In [1]: import numpy as np

In [2]: import numpy.linalg as la

In [3]: np.set_printoptions(precision=2, suppress=True, linewidth=160, floatmode="fixed")

In [4]: def rnd(a):
   ...:     return np.round(a, 2) + 0
   ...: 

In [5]: X = np.array([[0, 1, 1], [1, 0, 0], [1, 0, 0]])

In [6]: X
Out[6]: 
array([[0, 1, 1],
       [1, 0, 0],
       [1, 0, 0]])

In [7]: other = X / la.norm(X, axis=1, keepdims=True)

In [8]: cov = other @ other.T

In [9]: (cov - 2 * np.eye(3)).round(6).argmax(axis=1)
Out[9]: array([1, 2, 1])

In [10]: rnd(cov[0])
Out[10]: array([1.00, 0.00, 0.00])

In [11]: rnd(cov)
Out[11]: 
array([[1.00, 0.00, 0.00],
       [0.00, 1.00, 1.00],
       [0.00, 1.00, 1.00]])

In [12]: other = np.array([[1, 0, 3], [3, -1, -1], [-3, 0, 1]])

In [13]: la.matrix_rank(np.vstack([X, other.T]))
Out[13]: np.int64(3)

In [14]: np.einsum("ij->j", X)
Out[14]: array([2, 1, 1])

In [15]: X @ other
Out[15]: 
array([[ 0, -1,  0],
       [ 1,  0,  3],
       [ 1,  0,  3]])

In [16]: other.T @ X.T
Out[16]: 
array([[ 0,  1,  1],
       [-1,  0,  0],
       [ 0,  3,  3]])

In [17]: np.argwhere(np.triu(X))
Out[17]: 
array([[0, 1],
       [0, 2]])

In [18]: np.trace(X @ X @ X) // 6
Out[18]: np.int64(0)

In [19]: low = np.diag(X.sum(axis=1)) - X

In [20]: la.matrix_rank(low)
Out[20]: np.int64(2)

In [21]: rnd(la.eigvalsh(low))
Out[21]: array([0.00, 1.00, 3.00])

In [22]: K = np.load("dump.npy")

In [23]: K
Out[23]: 
array([[3.00, 1.00, 0.00, 0.00, 0.00, 0.00, 0.00, 0.00],
       [0.00, 3.00, 1.00, 0.00, 0.00, 0.00, 0.00, 0.00],
       [0.00, 0.00, 3.00, 1.00, 0.00, 0.00, 0.00, 0.00],
       [0.00, 0.00, 0.00, 3.00, 1.00, 0.00, 0.00, 0.00],
       [0.00, 0.00, 0.00, 0.00, 3.00, 1.00, 0.00, 0.00],
       [0.00, 0.00, 0.00, 0.00, 0.00, 3.00, 1.00, 0.00],
       [0.00, 0.00, 0.00, 0.00, 0.00, 0.00, 3.00, 1.00],
       [0.00, 0.00, 0.00, 0.00, 0.00, 0.00, 0.00, 3.00]])

In [24]: [int(la.matrix_rank(la.matrix_power(K, p))) for p in range(1, 9)]
Out[24]: [8, 8, 8, 8, 8, 8, 8, 8]

In [25]: np.prod(np.diag(K)), rnd(la.det(K))
Out[25]: (np.float64(6561.0), np.float64(6561.0))

In [26]: def softmax(z):
    ...:     e = np.exp(z - z.max(axis=-1, keepdims=True))
    ...:     return e / e.sum(axis=-1, keepdims=True)
    ...: 

In [27]: rnd(softmax(K).sum(axis=1))
Out[27]: array([1.00, 1.00, 1.00, 1.00, 1.00, 1.00, 1.00, 1.00])

In [28]: rnd(softmax(K[2] + 2))
Out[28]: array([0.03, 0.03, 0.70, 0.09, 0.03, 0.03, 0.03, 0.03])

In [29]: rnd(softmax(K[2]))
Out[29]: array([0.03, 0.03, 0.70, 0.09, 0.03, 0.03, 0.03, 0.03])

In [30]: scores = K @ K.T / np.sqrt(8)

In [31]: rnd(softmax(scores)[2] @ K)
Out[31]: array([0.07, 0.21, 2.35, 0.95, 0.13, 0.09, 0.09, 0.09])

In [32]: x = np.array([-4, 8, -4, 9, 6, -1, -3, -5])

In [33]: rhs = K @ x

In [34]: rhs
Out[34]: array([ -4.00,  20.00,  -3.00,  33.00,  17.00,  -6.00, -14.00, -15.00])

In [35]: rnd(la.solve(K, K[:, 3]))
Out[35]: array([0.00, 0.00, 0.00, 1.00, 0.00, 0.00, 0.00, 0.00])

In [36]: rnd(la.solve(K.T, K[5]))
Out[36]: array([0.00, 0.00, 0.00, 0.00, 0.00, 1.00, 0.00, 0.00])

In [37]: rnd(la.solve(K, rhs + K[:, 6]))
Out[37]: array([-4.00,  8.00, -4.00,  9.00,  6.00, -1.00, -2.00, -5.00])

In [38]: M = np.load("w.npy")

In [39]: M
Out[39]: 
array([[123,  81,  79,  73, 132,  69, 171],
       [ 81,  58,  65,  43,  90,  49, 111],
       [ 79,  65,  90,  31,  99,  61, 105],
       [ 73,  43,  31,  50,  71,  32, 101],
       [132,  90,  99,  71, 158,  95, 194],
       [ 69,  49,  61,  32,  95,  66, 113],
       [171, 111, 105, 101, 194, 113, 275]])

In [40]: la.lstsq(M[:-1].T, M[-1])[2]
Out[40]: np.int32(4)

In [41]: r = la.matrix_rank(M)

In [42]: r
Out[42]: np.int64(4)

In [43]: null = la.svd(M)[2][r:].T

In [44]: [int(la.matrix_rank(np.delete(M, i, axis=0))) for i in range(7)]
Out[44]: [4, 4, 4, 4, 4, 4, 4]

In [45]: null.shape
Out[45]: (7, 3)

In [46]: [int(la.matrix_rank(M[:, :j + 1])) for j in range(7)]
Out[46]: [1, 2, 3, 4, 4, 4, 4]

In [47]: rnd(la.det(M))
Out[47]: np.float64(0.0)

In [48]: np.allclose(M, M.T)
Out[48]: True

In [49]: M @ M
Out[49]: 
array([[ 84686,  57177,  59587,  47412,  97115,  56028, 126122],
       [ 57177,  38821,  40906,  31741,  65809,  38099,  84979],
       [ 59587,  40906,  44074,  32488,  69196,  40414,  88279],
       [ 47412,  31741,  32488,  26905,  53977,  30905,  70726],
       [ 97115,  65809,  69196,  53977, 111991,  65031, 144865],
       [ 56028,  38099,  40414,  30905,  65031,  38057,  83838],
       [126122,  84979,  88279,  70726, 144865,  83838, 188818]])

In [50]: vals, V = la.eigh(M)

In [51]: x = np.array([-1, 1, 0, 1, 2, -2, -2])

In [52]: np.abs(M).sum(axis=1).max(), rnd(np.abs(vals).max())
Out[52]: (np.int64(1070), np.float64(727.56))

In [53]: x @ M @ x
Out[53]: np.int64(501)

In [54]: x @ M @ x / (x @ x), rnd(vals[0]), rnd(vals[-1])
Out[54]: (np.float64(33.4), np.float64(0.0), np.float64(727.56))

In [55]: other = np.array([[4, 1], [-1, -2]])

In [56]: C = np.array([[1, 3, -3, 0, -3, 2],
    ...:     [2, 0, -1, 3, 1, 0],
    ...:     [-3, 1, 3, -3, 2, 0],
    ...:     [-3, -1, 2, 1, -1, -3],
    ...:     [0, 1, 3, -3, -2, -1],
    ...:     [-1, 1, 0, 2, 0, 1]])

In [57]: arr = np.block([[other, np.zeros((2, 6))], [np.zeros((6, 2)), C]])

In [58]: arr
Out[58]: 
array([[ 4.00,  1.00,  0.00,  0.00,  0.00,  0.00,  0.00,  0.00],
       [-1.00, -2.00,  0.00,  0.00,  0.00,  0.00,  0.00,  0.00],
       [ 0.00,  0.00,  1.00,  3.00, -3.00,  0.00, -3.00,  2.00],
       [ 0.00,  0.00,  2.00,  0.00, -1.00,  3.00,  1.00,  0.00],
       [ 0.00,  0.00, -3.00,  1.00,  3.00, -3.00,  2.00,  0.00],
       [ 0.00,  0.00, -3.00, -1.00,  2.00,  1.00, -1.00, -3.00],
       [ 0.00,  0.00,  0.00,  1.00,  3.00, -3.00, -2.00, -1.00],
       [ 0.00,  0.00, -1.00,  1.00,  0.00,  2.00,  0.00,  1.00]])

In [59]: (arr != 0).astype(int)
Out[59]: 
array([[1, 1, 0, 0, 0, 0, 0, 0],
       [1, 1, 0, 0, 0, 0, 0, 0],
       [0, 0, 1, 1, 1, 0, 1, 1],
       [0, 0, 1, 0, 1, 1, 1, 0],
       [0, 0, 1, 1, 1, 1, 1, 0],
       [0, 0, 1, 1, 1, 1, 1, 1],
       [0, 0, 0, 1, 1, 1, 1, 1],
       [0, 0, 1, 1, 0, 1, 0, 1]])

In [60]: rnd(np.sort(la.eigvals(arr).real))
Out[60]: array([-3.41, -3.41, -1.83,  1.39,  2.87,  3.28,  3.28,  3.83])

In [61]: arr @ arr
Out[61]: 
array([[ 15.00,   2.00,   0.00,   0.00,   0.00,   0.00,   0.00,   0.00],
       [ -2.00,   3.00,   0.00,   0.00,   0.00,   0.00,   0.00,   0.00],
       [  0.00,   0.00,  14.00,  -1.00, -24.00,  31.00,   0.00,   7.00],
       [  0.00,   0.00,  -4.00,   3.00,   0.00,   3.00, -13.00,  -6.00],
       [  0.00,   0.00,  -1.00,  -1.00,  17.00, -15.00,  15.00,   1.00],
       [  0.00,   0.00, -11.00, -12.00,  15.00, -11.00,  13.00, -11.00],
       [  0.00,   0.00,   3.00,   3.00,  -4.00,  -5.00,  14.00,  10.00],
       [  0.00,   0.00,  -6.00,  -4.00,   6.00,   7.00,   2.00,  -7.00]])

In [62]: rnd(la.det(arr))
Out[62]: np.float64(-7728.0)

In [63]: x = np.array([-1, 5, 3, 3, -3, -5, -4, 5])

In [64]: (arr @ x).argmax()
Out[64]: np.int64(2)

In [65]: np.sign((arr @ x).round(6))
Out[65]: array([ 1.00, -1.00,  1.00, -1.00, -1.00, -1.00,  1.00, -1.00])

In [66]: arr @ (2 * x)
Out[66]: array([  2.00, -18.00,  86.00, -20.00, -16.00, -68.00,  24.00, -10.00])

In [67]: (arr * x).sum(axis=1)
Out[67]: array([  1.00,  -9.00,  43.00, -10.00,  -8.00, -34.00,  12.00,  -5.00])

In [68]: f, v = arr[0], arr[4]

In [69]: f @ v
Out[69]: np.float64(0.0)

In [70]: f @ f
Out[70]: np.float64(17.0)

In [71]: p = (f @ v) / (f @ f) * f

In [72]: np.outer(f, v)
Out[72]: 
array([[  0.00,   0.00, -12.00,   4.00,  12.00, -12.00,   8.00,   0.00],
       [  0.00,   0.00,  -3.00,   1.00,   3.00,  -3.00,   2.00,   0.00],
       [  0.00,   0.00,  -0.00,   0.00,   0.00,  -0.00,   0.00,   0.00],
       [  0.00,   0.00,  -0.00,   0.00,   0.00,  -0.00,   0.00,   0.00],
       [  0.00,   0.00,  -0.00,   0.00,   0.00,  -0.00,   0.00,   0.00],
       [  0.00,   0.00,  -0.00,   0.00,   0.00,  -0.00,   0.00,   0.00],
       [  0.00,   0.00,  -0.00,   0.00,   0.00,  -0.00,   0.00,   0.00],
       [  0.00,   0.00,  -0.00,   0.00,   0.00,  -0.00,   0.00,   0.00]])

In [73]: p
Out[73]: array([0.00, 0.00, 0.00, 0.00, 0.00, 0.00, 0.00, 0.00])

In [74]: v - p
Out[74]: array([ 0.00,  0.00, -3.00,  1.00,  3.00, -3.00,  2.00,  0.00])

In [75]: rnd(np.abs(la.eigvals(arr)).max())
Out[75]: np.float64(4.78)

In [76]: rnd(np.sort(np.abs(la.eigvals(arr))))
Out[76]: array([1.39, 1.83, 2.87, 3.48, 3.48, 3.83, 4.78, 4.78])

In [77]: rnd(la.det(arr))
Out[77]: np.float64(-7728.0)

In [78]: np.allclose(arr, arr.T)
Out[78]: False

In [79]: arr @ arr
Out[79]: 
array([[ 15.00,   2.00,   0.00,   0.00,   0.00,   0.00,   0.00,   0.00],
       [ -2.00,   3.00,   0.00,   0.00,   0.00,   0.00,   0.00,   0.00],
       [  0.00,   0.00,  14.00,  -1.00, -24.00,  31.00,   0.00,   7.00],
       [  0.00,   0.00,  -4.00,   3.00,   0.00,   3.00, -13.00,  -6.00],
       [  0.00,   0.00,  -1.00,  -1.00,  17.00, -15.00,  15.00,   1.00],
       [  0.00,   0.00, -11.00, -12.00,  15.00, -11.00,  13.00, -11.00],
       [  0.00,   0.00,   3.00,   3.00,  -4.00,  -5.00,  14.00,  10.00],
       [  0.00,   0.00,  -6.00,  -4.00,   6.00,   7.00,   2.00,  -7.00]])

In [80]: E = np.load("arr.npy")

In [81]: E
Out[81]: 
array([[  5.00,   4.84,   2.75,   3.28,  -9.11],
       [  7.87,   2.42,   2.31,   2.19,  -8.21],
       [  2.90,   3.73,   4.82,   5.04,  -8.19],
       [  9.00,   4.76,   0.14,   2.08,  -8.91],
       [  4.49,   3.95,   2.93,   5.95, -13.10],
       [  7.49,   4.25,   1.62,   4.10,  -6.66],
       [  3.69,   6.94,   2.59,   6.35,  -6.55],
       [  5.94,   1.75,   3.75,   0.91, -10.98],
       [  5.26,   4.86,   2.43,   3.13, -10.18],
       [  4.40,   0.69,   5.33,   2.05, -11.00],
       [ 10.87,   6.64,  -2.15,   3.58,  -7.68],
       [  9.50,   0.31,   2.52,   0.87,  -7.76],
       [  2.51,   2.48,   5.55,   7.01,  -9.10],
       [ 11.56,   5.78,  -1.67,  -0.55,  -6.06],
       [  3.88,   1.07,   5.03,   2.74, -14.21]])

In [82]: cen = E - E.mean(axis=0)

In [83]: V = la.svd(cen)[2][:1]

In [84]: other = cen - cen @ V.T @ V

In [85]: rnd(np.cov(cen @ V.T, rowvar=False))
Out[85]: np.float64(17.52)

In [86]: rnd(other.std(axis=0))
Out[86]: array([0.89, 1.75, 0.69, 1.75, 1.68])

In [87]: rnd((cen @ V.T).std(axis=0))
Out[87]: array([4.04])

In [88]: la.norm(other, axis=1).round(6).argmax()
Out[88]: np.int64(6)

In [89]: J = np.loadtxt("case16.csv", delimiter=",")

In [90]: J
Out[90]: 
array([[ 2.00,  1.00,  2.00,  1.00,  2.00],
       [ 2.00,  1.00,  2.00,  1.00,  2.00],
       [ 2.00,  1.00,  2.00,  1.00,  2.00],
       [-2.00, -3.00, -2.00, -3.00, -2.00],
       [ 1.00,  0.00,  1.00,  0.00,  1.00],
       [ 1.00,  0.00,  1.00,  0.00,  1.00],
       [ 1.00,  0.00,  1.00,  0.00,  1.00]])

In [91]: Uu, sig, vt = la.svd(J)

In [92]: rnd(sig)
Out[92]: array([8.61, 2.61, 0.00, 0.00, 0.00])

In [93]: other = Uu[:, :2] @ np.diag(sig[:2]) @ vt[:2]

In [94]: la.matrix_rank(J, rtol=0.05)
Out[94]: np.int64(2)
